$ ipython --no-banner

In [1]: import numpy as np

In [2]: np.set_printoptions(precision=2, suppress=True, linewidth=200, legacy="1.25")

In [3]: A = np.load("x.npy")

In [4]: A
Out[4]: 
array([[ 0.84,  0.35, -0.1 , -0.05],
       [ 0.35,  0.23,  0.21,  0.1 ],
       [-0.1 ,  0.21,  0.94, -0.03],
       [-0.05,  0.1 , -0.03,  0.99]])

In [5]: np.linalg.determinant(A)
---------------------------------------------------------------------------
AttributeError                            Traceback (most recent call last)
Cell In[5], line 1
----> 1 np.linalg.determinant(A)

AttributeError: module 'numpy.linalg' has no attribute 'determinant'

In [6]: (A - A.T) / 2
Out[6]: 
array([[0., 0., 0., 0.],
       [0., 0., 0., 0.],
       [0., 0., 0., 0.],
       [0., 0., 0., 0.]])

In [7]: round(np.linalg.det(A), 2)
Out[7]: 0.0

In [8]: (A + A.T) / 2
Out[8]: 
array([[ 0.84,  0.35, -0.1 , -0.05],
       [ 0.35,  0.23,  0.21,  0.1 ],
       [-0.1 ,  0.21,  0.94, -0.03],
       [-0.05,  0.1 , -0.03,  0.99]])

In [9]: A @ A
Out[9]: 
array([[ 0.84,  0.35, -0.1 , -0.05],
       [ 0.35,  0.23,  0.21,  0.1 ],
       [-0.1 ,  0.21,  0.94, -0.03],
       [-0.05,  0.1 , -0.03,  0.99]])

In [10]: np.round(np.sort(np.abs(np.linalg.eigvals(A))), 2) + 0
Out[10]: array([0., 1., 1., 1.])

In [11]: vec = np.array([2, 0, 0, -3])

In [12]: A @ vec
Out[12]: array([ 1.83,  0.38, -0.1 , -3.05])

In [13]: round((vec - A @ vec) @ (A @ vec), 2)
Out[13]: -0.0

In [14]: np.linalg.eigvalsh(2 * A - np.eye(4))
Out[14]: array([-1.,  1.,  1.,  1.])

In [15]: A @ A @ vec
Out[15]: array([ 1.83,  0.38, -0.1 , -3.05])

In [16]: B = np.array([[8, -6, 6], [1, 0, -1], [-1, -5, 8], [9, 8, 4]])

In [17]: np.linalg.matrix_rank(A @ B)
Out[17]: 3

In [18]: B.T @ A.T
Out[18]: 
array([[ 6.78,  3.73, -1.75,  8.63],
       [-4.97, -2.3 , -4.37,  8.31],
       [ 3.77,  3.96,  6.64,  3.33]])

In [19]: np.einsum("ij->j", A)
Out[19]: array([1.05, 0.89, 1.03, 1.01])

In [20]: np.vstack([A, B.T]).shape
Out[20]: (7, 4)

In [21]: np.linalg.matrix_rank(np.vstack([A, B.T]))
Out[21]: 4

In [22]: B @ A
---------------------------------------------------------------------------
ValueError                                Traceback (most recent call last)
Cell In[22], line 1
----> 1 B @ A

ValueError: matmul: Input operand 1 has a mismatch in its core dimension 0, with gufunc signature (n?,k),(k,m?)->(n?,m?) (size 4 is different from 3)

In [23]: B = np.array([[-1]])

In [24]: J = np.block([[np.zeros((1, 1)), B], [B.T, np.zeros((1, 1))]])

In [25]: J
Out[25]: 
array([[ 0., -1.],
       [-1.,  0.]])

In [26]: w, evecs = np.linalg.eig(J)

In [27]: np.sort(np.linalg.eigvals(np.linalg.inv(J)))
Out[27]: array([-1.,  1.])

In [28]: w
Out[28]: array([ 1., -1.])

In [29]: np.sort(np.linalg.eigvals(J.T))
Out[29]: array([-1.,  1.])

In [30]: np.sort(np.linalg.eigvals(J @ J))
Out[30]: array([1., 1.])

In [31]: np.round(np.linalg.eigvalsh(J).min(), 2)
Out[31]: -1.0

In [32]: try:
    ...:     np.linalg.cholesky(J)
    ...: except np.linalg.LinAlgError as e:
    ...:     print(repr(e))
    ...: 
LinAlgError('Matrix is not positive definite')

In [33]: feats = np.load("test12.npy")

In [34]: feats
Out[34]: 
array([[5.1, 5. , 1. , 3. ],
       [3. , 5.1, 4. , 1. ],
       [2. , 0. , 5.1, 0. ],
       [5. , 5. , 1. , 3.1]])

In [35]: hat = np.triu(np.array([[-3, 2, -2, 3], [-1, 0, 2, 2], [3, 0, 0, -2], [-2, 1, -2, 0]]), 1) + np.eye(4)

In [36]: B = hat @ feats @ np.linalg.inv(hat)

In [37]: np.poly(B)
Out[37]: array([   1.  ,  -18.4 ,   88.46, -147.14,   13.85])

In [38]: hat @ feats - feats @ hat
Out[38]: 
array([[ 17.,  15.,   1., -12.],
       [ 14.,   4.,   8.,  -5.],
       [-10., -14.,   2.,  -2.],
       [  0., -10.,   0., -23.]])

In [39]: U, s, Vt = np.linalg.svd(feats)

In [40]: s
Out[40]: array([13.04,  5.41,  2.05,  0.1 ])

In [41]: B = U[:, :3] @ np.diag(s[:3]) @ Vt[:3]

In [42]: np.linalg.matrix_rank(B)
Out[42]: 3

In [43]: round(np.linalg.norm(feats - B, 2), 2), np.round(s[3], 2)
Out[43]: (0.1, 0.1)

In [44]: round(np.linalg.norm(feats - B) / np.linalg.norm(feats), 2)
Out[44]: 0.01

In [45]: np.linalg.matrix_rank(feats, rtol=0.05)
Out[45]: 3

In [46]: round(np.abs(feats - B).max(), 2)
Out[46]: 0.06

In [47]: w1 = np.array([[2, 1], [2, 0], [2, 0], [0, 0]])

In [48]: c = np.array([-2, 0])

In [49]: hid = np.maximum(feats @ w1 + c, 0)

In [50]: (hid > 0).mean(axis=0)
Out[50]: array([1., 1.])

In [51]: hid
Out[51]: 
array([[20.2,  5.1],
       [22.2,  3. ],
       [12.2,  2. ],
       [20. ,  5. ]])

In [52]: C = np.array([[2, 3, 1], [2, 0, -3]])

In [53]: (hid @ C).round(6).argmax(axis=1)
Out[53]: array([1, 1, 1, 1])

In [54]: M = np.load("sample14.npy")

In [55]: M
Out[55]: 
array([[16, -4, -6],
       [-4,  6,  0],
       [-6,  0,  9]])

In [56]: w, evecs = np.linalg.eig(M)

In [57]: np.round(M @ evecs[:, 0] - w[0] * evecs[:, 0], 2) + 0
Out[57]: array([0., 0., 0.])

In [58]: round(np.prod(w), 2)
Out[58]: 504.0

In [59]: w
Out[59]: array([20.3 ,  3.4 ,  7.29])

In [60]: w, evecs = np.linalg.eigvalsh(M)
---------------------------------------------------------------------------
ValueError                                Traceback (most recent call last)
Cell In[60], line 1
----> 1 w, evecs = np.linalg.eigvalsh(M)

ValueError: too many values to unpack (expected 2)

In [61]: w, evecs = np.linalg.eigh(M)

In [62]: np.linalg.eigvalsh(M + 5 * np.eye(3))
Out[62]: array([ 8.4 , 12.29, 25.3 ])

In [63]: np.linalg.eigvalsh(M @ M)
Out[63]: array([ 11.59,  53.18, 412.23])

In [64]: np.round(evecs.T @ M @ evecs, 2) + 0
Out[64]: 
array([[ 3.4 ,  0.  ,  0.  ],
       [ 0.  ,  7.29,  0.  ],
       [ 0.  ,  0.  , 20.3 ]])

In [65]: w
Out[65]: array([ 3.4 ,  7.29, 20.3 ])

In [66]: w.sum(), np.trace(M)
Out[66]: (31.0, 31)

In [67]: np.linalg.svd(M, compute_uv=False)
Out[67]: array([20.3 ,  7.29,  3.4 ])
